% python3 -q
>>> import numpy as np
>>> np.set_printoptions(suppress=True, linewidth=160)
>>> mat = np.load("sample5.npy")
>>> mat
array([[  8,   0,   6,   6],
       [-16,   0, -12, -12],
       [  0,   0,   0,   0],
       [  8,   0,   6,   6],
       [ -8,   0,  -6,  -6]])
>>> T = np.stack([mat, -1 * mat, mat[::-1]])
>>> np.einsum("bij,cij->bc", T, T)
array([[ 952, -952, -816],
       [-952,  952,  816],
       [-816,  816,  952]])
>>> np.round(np.linalg.norm(T, axis=(1, 2)), 3)
array([30.854, 30.854, 30.854])
>>> T.shape
(3, 5, 4)
>>> T.sum(axis=0)
array([[ -8,   0,  -6,  -6],
       [  8,   0,   6,   6],
       [  0,   0,   0,   0],
       [-16,   0, -12, -12],
       [  8,   0,   6,   6]])
>>> U, s, Vt = np.linalg.svd(mat)
>>> evecs = Vt[:(s > 1e-8).sum()]
>>> rng = np.random.default_rng(3033)
>>> x = mat[2] + -3 * mat[0] + rng.integers(2) * np.eye(4)[0]
>>> x
array([-24.,   0., -18., -18.])
>>> np.round(evecs.T @ evecs, 3)
array([[0.471, 0.   , 0.353, 0.353],
       [0.   , 0.   , 0.   , 0.   ],
       [0.353, 0.   , 0.265, 0.265],
       [0.353, 0.   , 0.265, 0.265]])
>>> np.round(np.diag(evecs.T @ evecs), 3)
array([0.471, 0.   , 0.265, 0.265])
>>> np.allclose(evecs.T @ evecs @ x, x)
True
>>> X = np.loadtxt("out11.csv", delimiter=",")
>>> X.round(3)
array([[-0.203, -0.494, -0.732,  0.134, -0.034, -0.367,  0.033, -0.11 , -0.107],
       [-0.081, -0.363,  0.297, -0.133,  0.476, -0.019, -0.106,  0.2  , -0.691],
       [ 0.771,  0.167, -0.147, -0.124,  0.238, -0.241, -0.004, -0.443, -0.175],
       [ 0.162, -0.485,  0.196, -0.166, -0.013, -0.061, -0.691, -0.058,  0.434],
       [ 0.203, -0.271,  0.349,  0.599, -0.535, -0.032,  0.047, -0.194, -0.278],
       [ 0.162, -0.357,  0.236, -0.495, -0.235, -0.283,  0.595,  0.164,  0.168],
       [ 0.243,  0.261, -0.176, -0.1  , -0.39 , -0.29 , -0.327,  0.656, -0.243],
       [-0.081,  0.147,  0.261,  0.429,  0.382, -0.679,  0.065,  0.171,  0.283],
       [ 0.446, -0.265, -0.198,  0.351,  0.276,  0.421,  0.206,  0.474,  0.219]])
>>> round(float(np.trace(np.linalg.pinv(mat) @ mat)), 3)
1.0
>>> np.abs(np.diag(np.linalg.qr(mat)[1])) > 1e-9
array([ True, False, False, False])
>>> np.unique(mat.round(6), axis=0).shape
(4, 4)
>>> np.round(np.abs(np.linalg.eigvals(X)).max(), 3)
np.float64(1.0)
>>> np.round(np.sort(np.abs(np.linalg.eigvals(X))), 3)
array([1., 1., 1., 1., 1., 1., 1., 1., 1.])
>>> round(float(np.linalg.norm(X, 1)), 3), round(np.linalg.norm(X, np.inf), 3)
(2.811, np.float64(2.856))
>>> np.round(np.linalg.norm(X, axis=0), 3)
array([1., 1., 1., 1., 1., 1., 1., 1., 1.])
>>> B = np.array([[1, -2, 5, -5], [-1, 0, 1, 4], [0, 4, 4, -5], [1, 1, -5, 2]])
>>> F = B + B.T
>>> F
array([[  2,  -3,   5,  -4],
       [ -3,   0,   5,   5],
       [  5,   5,   8, -10],
       [ -4,   5, -10,   4]])
>>> evals, evecs = np.linalg.eigh(F)
>>> np.round(evals.sum(), 3), np.trace(F)
(np.float64(14.0), np.int64(14))
>>> np.round(np.linalg.eigvalsh(F @ F), 3)
array([  0.946,  37.709,  96.785, 348.56 ])
>>> np.round(np.abs(evecs[:, -1]), 3)
array([0.362, 0.026, 0.716, 0.596])
>>> np.unique(evals.round(6) + 0, return_counts=True)[1]
array([1, 1, 1, 1])
>>> np.round(np.linalg.svd(F, compute_uv=False), 3)
array([18.67 ,  9.838,  6.141,  0.973])
>>> evals.round(3)
array([-9.838, -0.973,  6.141, 18.67 ])
>>> u = np.array([0, 1, 0, 0])
>>> B = F + np.outer(u, np.eye(4)[1])
>>> np.linalg.matrix_rank(np.linalg.inv(B) - np.linalg.inv(F), tol=1e-8)
np.int64(1)
>>> np.allclose(F @ F.T, F.T @ F)
True
>>> round(float(np.abs(np.linalg.eigvals(F)).max()), 3)
18.67
>>> np.allclose(F, F.T)
True
>>> np.linalg.matrix_power(F, 4)
array([[ 16463,   -386,  30360, -27386],
       [  -386,   4431,  -4830,   -924],
       [ 30360,  -4830,  65271, -48890],
       [-27386,   -924, -48890,  46119]])
>>> np.round(np.sort(np.abs(np.linalg.eigvals(F))), 3)
array([ 0.973,  6.141,  9.838, 18.67 ])
>>> K = np.loadtxt("mat.csv", delimiter=",")
>>> K
array([[ -0.011,   4.898,  -0.017,   1.661,   6.538,   7.333,   1.633],
       [  0.02 ,  -6.848,   0.014,  -2.3  ,  -9.164, -10.295,  -2.284],
       [  0.008,  -4.671,  -0.051,  -1.531,  -6.232,  -7.003,  -1.539],
       [  0.024,  -7.423,  -0.007,  -2.48 ,  -9.894, -11.125,  -2.501],
       [  0.028,   7.035,  -0.011,   2.355,   9.406,  10.591,   2.373],
       [  0.006,  -2.755,   0.004,  -0.914,  -3.722,  -4.17 ,  -0.952],
       [ -0.037,  -3.497,  -0.062,  -1.15 ,  -4.671,  -5.249,  -1.176],
       [  0.001,  -0.917,  -0.01 ,  -0.29 ,  -1.24 ,  -1.385,  -0.326],
       [  0.   ,   6.798,  -0.051,   2.289,   9.075,  10.3  ,   2.293],
       [  0.035,  -3.031,  -0.007,  -1.007,  -4.081,  -4.543,  -1.025],
       [ -0.008,  -7.638,   0.021,  -2.549, -10.191, -11.469,  -2.573]])
>>> T = np.stack([K, -3 * K, K[::-1]])
>>> np.linalg.matrix_rank(T.reshape(3, -1))
np.int64(2)
>>> np.linalg.matrix_rank(T)
array([7, 7, 7])
>>> T.shape
(3, 11, 7)
>>> np.round(np.linalg.norm(T, axis=(1, 2)), 3)
array([ 41.811, 125.432,  41.811])
>>> feats = np.load("block6.npy")
>>> feats
array([[  1,  -1,   1,  -1],
       [  1,   0,   0,   0],
       [  1,   1,   1,   1],
       [  1,   2,   4,   8],
       [  1,   3,   9,  27],
       [  1,   4,  16,  64],
       [  1,   5,  25, 125],
       [  1,   6,  36, 216],
       [  1,   7,  49, 343],
       [  1,   8,  64, 512]])
>>> x = np.array([1, 1, 3, 1])
>>> target = feats @ x
>>> target
array([  2,   1,   6,  23,  58, 117, 206, 331, 498, 713])
>>> np.round(np.linalg.pinv(feats) @ feats, 3) + 0
array([[1., 0., 0., 0.],
       [0., 1., 0., 0.],
       [0., 0., 1., 0.],
       [0., 0., 0., 1.]])
>>> target = target + 0.1 * rng.normal(size=10)
>>> target.round(3)
array([  2.199,   1.032,   5.987,  22.925,  57.97 , 117.14 , 206.144, 330.89 , 497.999, 713.045])
>>> beta, *_ = np.linalg.lstsq(feats, target)
>>> beta.round()
array([1., 1., 3., 1.])
>>> beta.round(3)
array([1.057, 0.917, 3.027, 0.998])
>>> [round(float(np.linalg.norm(np.linalg.solve(feats.T @ feats + lam * np.eye(4), feats.T @ target))), 2) for lam in (0, 1, 10, 100)]
[3.48, 3.44, 3.3, 2.65]
